% ipython --no-banner

In [1]: import numpy as np

In [2]: np.set_printoptions(suppress=True, linewidth=200)

In [3]: feats = np.loadtxt("sample7.csv", delimiter=",")

In [4]: feats
Out[4]: 
array([[ 2.,  0.,  0.,  1.,  3.,  2.,  1.,  1.,  3.,  2.,  1.,  0.],
       [ 4.,  3.,  3.,  1.,  5.,  3.,  4.,  2.,  5.,  4.,  4.,  2.],
       [ 7.,  5.,  3.,  3.,  8.,  4.,  7.,  2.,  5.,  6.,  7.,  5.],
       [ 8.,  6.,  4.,  6.,  9.,  6.,  8.,  2.,  7.,  7.,  9.,  8.],
       [10.,  7.,  7.,  9., 10.,  6., 10.,  4.,  9.,  9., 12., 10.],
       [13., 10.,  7., 12., 10.,  9., 12.,  6., 10., 12., 14., 10.],
       [14., 11.,  7., 14., 10., 12., 12.,  8., 12., 15., 14., 12.],
       [16., 13.,  8., 16., 10., 12., 12., 11., 13., 15., 16., 12.],
       [16., 14.,  9., 19., 11., 12., 13., 12., 15., 18., 16., 12.],
       [16., 15.,  9., 20., 11., 14., 14., 14., 18., 19., 16., 13.],
       [16., 15.,  9., 23., 13., 15., 16., 16., 18., 20., 19., 13.],
       [17., 18., 10., 26., 16., 18., 17., 16., 21., 23., 22., 13.],
       [18., 19., 13., 27., 16., 20., 19., 17., 22., 25., 24., 14.],
       [20., 21., 14., 28., 19., 20., 22., 19., 25., 27., 25., 16.],
       [20., 22., 14., 30., 22., 23., 22., 22., 26., 29., 27., 16.],
       [20., 22., 14., 33., 25., 24., 25., 23., 27., 31., 27., 19.],
       [21., 23., 15., 33., 25., 27., 27., 26., 30., 33., 30., 19.],
       [22., 25., 17., 35., 28., 30., 28., 28., 32., 35., 32., 21.],
       [22., 26., 19., 35., 31., 30., 29., 28., 33., 37., 33., 24.],
       [24., 26., 20., 36., 34., 30., 30., 29., 33., 37., 34., 26.],
       [27., 27., 21., 37., 36., 31., 30., 29., 36., 37., 36., 26.],
       [30., 27., 24., 37., 36., 33., 32., 32., 38., 40., 36., 29.],
       [31., 28., 27., 39., 36., 34., 35., 34., 38., 42., 38., 29.],
       [33., 28., 28., 40., 37., 34., 35., 37., 40., 43., 38., 32.],
       [34., 29., 31., 42., 37., 37., 35., 38., 40., 43., 41., 32.],
       [37., 29., 33., 42., 39., 37., 37., 38., 40., 44., 42., 34.],
       [39., 31., 34., 43., 40., 40., 38., 38., 42., 47., 42., 35.],
       [41., 33., 36., 46., 40., 41., 41., 41., 44., 49., 42., 36.],
       [41., 33., 36., 48., 42., 41., 41., 43., 46., 52., 43., 36.],
       [41., 36., 39., 50., 45., 41., 41., 46., 49., 52., 43., 38.],
       [44., 37., 39., 52., 46., 43., 44., 47., 49., 52., 46., 41.],
       [45., 39., 42., 53., 49., 45., 46., 47., 50., 52., 47., 43.],
       [48., 39., 45., 56., 51., 45., 49., 49., 52., 52., 50., 46.],
       [50., 39., 48., 58., 51., 46., 49., 52., 52., 52., 51., 49.],
       [52., 39., 48., 61., 54., 46., 50., 53., 54., 53., 54., 49.],
       [53., 40., 50., 63., 54., 48., 50., 54., 54., 55., 57., 52.],
       [56., 42., 52., 66., 57., 50., 50., 55., 54., 58., 60., 53.],
       [56., 45., 53., 69., 59., 52., 50., 56., 55., 61., 61., 54.],
       [56., 46., 55., 70., 59., 52., 52., 57., 58., 64., 62., 55.]])

In [5]: cen = feats - feats.mean(axis=0)

In [6]: V = np.linalg.svd(cen)[2][:1]

In [7]: A2 = cen - cen @ V.T @ V

In [8]: np.round(A2.std(axis=0), 3)
Out[8]: array([2.393, 1.433, 2.903, 2.227, 1.973, 1.512, 1.256, 1.226, 1.632, 2.324, 1.508, 2.165])

In [9]: np.linalg.norm(A2, axis=1).round(6).argmax()
Out[9]: np.int64(17)
